% python3 -q
>>> import numpy as np
>>> np.set_printoptions(suppress=True, linewidth=160)
>>> feats = np.load("run15.npy")
>>> feats
array([[ 4.05,  8.02,  1.69],
       [ 3.02,  9.18,  3.22],
       [ 2.51, 10.02,  1.54],
       [ 2.86, 10.4 ,  4.19],
       [ 3.77,  8.25,  3.17],
       [ 5.15,  9.68,  1.35],
       [ 2.83, 10.77,  2.23],
       [ 2.96,  9.44,  2.19],
       [ 2.17,  6.3 ,  2.58],
       [ 4.22,  7.09,  1.83],
       [ 3.34,  8.35,  3.52],
       [ 3.09, 10.18,  3.36],
       [ 2.49,  9.51,  3.24],
       [ 4.9 ,  9.19,  2.01],
       [ 2.89,  9.31,  2.86],
       [ 3.35,  9.38,  3.75],
       [ 5.16,  8.58,  1.85],
       [ 3.67,  9.52,  2.43],
       [ 3.03,  7.94,  3.74],
       [ 2.8 ,  9.06,  1.76],
       [ 5.03,  9.54,  2.3 ],
       [ 4.63,  8.65,  3.64],
       [ 4.13,  9.02,  3.91],
       [ 3.41,  6.56,  4.35],
       [ 2.09,  8.34,  3.31],
       [ 2.95,  6.88,  0.29],
       [ 4.5 , 10.29,  4.18]])
>>> Xc = feats - feats.mean(axis=0)
>>> U, sigma, Vt = np.linalg.svd(Xc, full_matrices=False)
>>> np.round(np.abs(Vt[-1]), 2)
array([0.86, 0.23, 0.46])
>>> z = feats[:, 1] > np.median(feats[:, 1])
>>> u = feats[z].mean(axis=0) - feats[~z].mean(axis=0)
>>> np.argsort(-np.abs(u).round(6), kind="stable")
array([1, 0, 2])
>>> z.astype(int)
array([0, 0, 1, 1, 0, 1, 1, 1, 0, 0, 0, 1, 1, 1, 1, 1, 0, 1, 0, 0, 1, 0, 0, 0, 0, 0, 1])
>>> u.round(2)
array([ 0.07,  1.77, -0.03])
>>> ((feats - feats.mean(axis=0)) @ u > 0).astype(int)
array([0, 1, 1, 1, 0, 1, 1, 1, 0, 0, 0, 1, 1, 1, 1, 1, 0, 1, 0, 1, 1, 0, 1, 0, 0, 0, 1])
>>> print(np.round((((feats - feats.mean(axis=0)) @ u > 0) == z).mean(), 2))
0.89
>>> Y = np.c_[feats[:, :2] @ np.array([[1, 2], [0, 1]]), np.array([2, -1, 3, -3, -1, -2, -4, 4, -5, 4, -5, 0, 3, 0, -1, 5, 0, 5, -2, 4, -4, 3, -5, -4, -1, 1, 4])]
>>> print(Y.round(2))
[[ 4.05 16.12  2.  ]
 [ 3.02 15.22 -1.  ]
 [ 2.51 15.04  3.  ]
 [ 2.86 16.12 -3.  ]
 [ 3.77 15.79 -1.  ]
 [ 5.15 19.98 -2.  ]
 [ 2.83 16.43 -4.  ]
 [ 2.96 15.36  4.  ]
 [ 2.17 10.64 -5.  ]
 [ 4.22 15.53  4.  ]
 [ 3.34 15.03 -5.  ]
 [ 3.09 16.36  0.  ]
 [ 2.49 14.49  3.  ]
 [ 4.9  18.99  0.  ]
 [ 2.89 15.09 -1.  ]
 [ 3.35 16.08  5.  ]
 [ 5.16 18.9   0.  ]
 [ 3.67 16.86  5.  ]
 [ 3.03 14.   -2.  ]
 [ 2.8  14.66  4.  ]
 [ 5.03 19.6  -4.  ]
 [ 4.63 17.91  3.  ]
 [ 4.13 17.28 -5.  ]
 [ 3.41 13.38 -4.  ]
 [ 2.09 12.52 -1.  ]
 [ 2.95 12.78  1.  ]
 [ 4.5  19.29  4.  ]]
>>> np.linalg.matrix_rank(Y)
np.int64(3)
>>> np.round(np.linalg.norm(np.linalg.qr(feats)[0].T @ Y, axis=0) ** 2 / ((Y ** 2).sum(axis=0) + 1e-12), 2)
array([1.  , 1.  , 0.09])
>>> print(np.linalg.matrix_rank(np.c_[feats, Y]))
4
